>>> import numpy as np
>>> from numpy import linalg as LA
>>> np.set_printoptions(precision=2, suppress=True, linewidth=160)
>>> X = np.loadtxt("x.csv", delimiter=",")
>>> X
array([[ 1.72,  2.36,  1.53,  3.02,  2.23],
       [-2.15, -1.69,  3.38,  2.46,  0.13],
       [-2.22, -2.09, -2.28,  3.19,  0.57],
       [ 0.78, -0.89,  3.14,  1.21,  3.5 ],
       [-3.05,  3.25, -1.3 ,  0.73, -1.72],
       [ 1.52, -1.58, -1.92, -3.35, -2.3 ],
       [-2.54, -2.66,  2.53,  1.21, -1.9 ],
       [ 0.65,  1.59, -2.92,  1.16, -3.49],
       [ 2.34, -3.72, -1.58, -1.55, -0.91],
       [ 0.9 , -2.59,  0.06, -3.44, -2.37],
       [-2.84,  0.54,  3.41,  2.02, -1.  ],
       [-0.64, -1.71,  0.08, -4.63, -0.5 ]])
>>> x = np.array([8, 8, 6, 3, 3])
>>> rhs = X @ x
>>> LA.solve(X.T @ X, X.T @ rhs)
array([8., 8., 6., 3., 3.])
>>> np.round(LA.pinv(X) @ X, 2) + 0
array([[1., 0., 0., 0., 0.],
       [0., 1., 0., 0., 0.],
       [0., 0., 1., 0., 0.],
       [0., 0., 0., 1., 0.],
       [0., 0., 0., 0., 1.]])
>>> rng = np.random.default_rng(891)
>>> rhs = rhs + 0.05 * rng.normal(size=12)
>>> rhs
array([ 57.63,  -2.71, -36.91,  32.17,  -9.19, -28.85, -28.42,  -6.52, -27.93, -30.63,   5.11, -33.63])
>>> b, *_ = LA.lstsq(X, rhs)
>>> round(LA.norm(rhs - X @ b), 2)
np.float64(0.19)
>>> b.round()
array([8., 8., 6., 3., 3.])
>>> [round(float(LA.norm(LA.solve(X.T @ X + lam * np.eye(5), X.T @ rhs))), 2) for lam in (0, 1, 10, 100)]
[13.5, 13.12, 10.81, 4.85]
>>> C = X[[2, 9]].astype(float)
>>> for _ in range(5):
...     z = LA.norm(X[:, None] - C, axis=-1).argmin(axis=1)
...     C = np.array([X[z == j].mean(axis=0) for j in range(2)])
... 
>>> z
array([0, 0, 0, 0, 0, 1, 0, 0, 1, 1, 0, 1])
>>> np.abs(C[1] - C[0]).argmax()
np.int64(3)
>>> C[1] - C[0]
array([ 2.24, -2.45, -1.78, -5.12, -1.31])
>>> M2 = np.array([[0, 0], [2, 3], [4, 1]])
>>> J = np.kron(np.eye(3, dtype=int), M2)
>>> J
array([[0, 0, 0, 0, 0, 0],
       [2, 3, 0, 0, 0, 0],
       [4, 1, 0, 0, 0, 0],
       [0, 0, 0, 0, 0, 0],
       [0, 0, 2, 3, 0, 0],
       [0, 0, 4, 1, 0, 0],
       [0, 0, 0, 0, 0, 0],
       [0, 0, 0, 0, 2, 3],
       [0, 0, 0, 0, 4, 1]])
>>> q, r_ = LA.qr(J)
>>> q.round(2) + 0
array([[ 0.  ,  0.  ,  0.  ,  0.  ,  0.  ,  0.  ],
       [-0.45, -0.89,  0.  ,  0.  ,  0.  ,  0.  ],
       [-0.89,  0.45,  0.  ,  0.  ,  0.  ,  0.  ],
       [ 0.  ,  0.  ,  0.  ,  0.  ,  0.  ,  0.  ],
       [ 0.  ,  0.  , -0.45, -0.89,  0.  ,  0.  ],
       [ 0.  ,  0.  , -0.89,  0.45,  0.  ,  0.  ],
       [ 0.  ,  0.  ,  0.  ,  0.  ,  0.  ,  0.  ],
       [ 0.  ,  0.  ,  0.  ,  0.  , -0.45, -0.89],
       [ 0.  ,  0.  ,  0.  ,  0.  , -0.89,  0.45]])
>>> r_
array([[-4.47, -2.24,  0.  ,  0.  ,  0.  ,  0.  ],
       [ 0.  , -2.24,  0.  ,  0.  ,  0.  ,  0.  ],
       [ 0.  ,  0.  , -4.47, -2.24,  0.  ,  0.  ],
       [ 0.  ,  0.  ,  0.  , -2.24,  0.  ,  0.  ],
       [ 0.  ,  0.  ,  0.  ,  0.  , -4.47, -2.24],
       [ 0.  ,  0.  ,  0.  ,  0.  ,  0.  , -2.24]])
>>> np.round(q.T @ q, 2) + 0
array([[1., 0., 0., 0., 0., 0.],
       [0., 1., 0., 0., 0., 0.],
       [0., 0., 1., 0., 0., 0.],
       [0., 0., 0., 1., 0., 0.],
       [0., 0., 0., 0., 1., 0.],
       [0., 0., 0., 0., 0., 1.]])
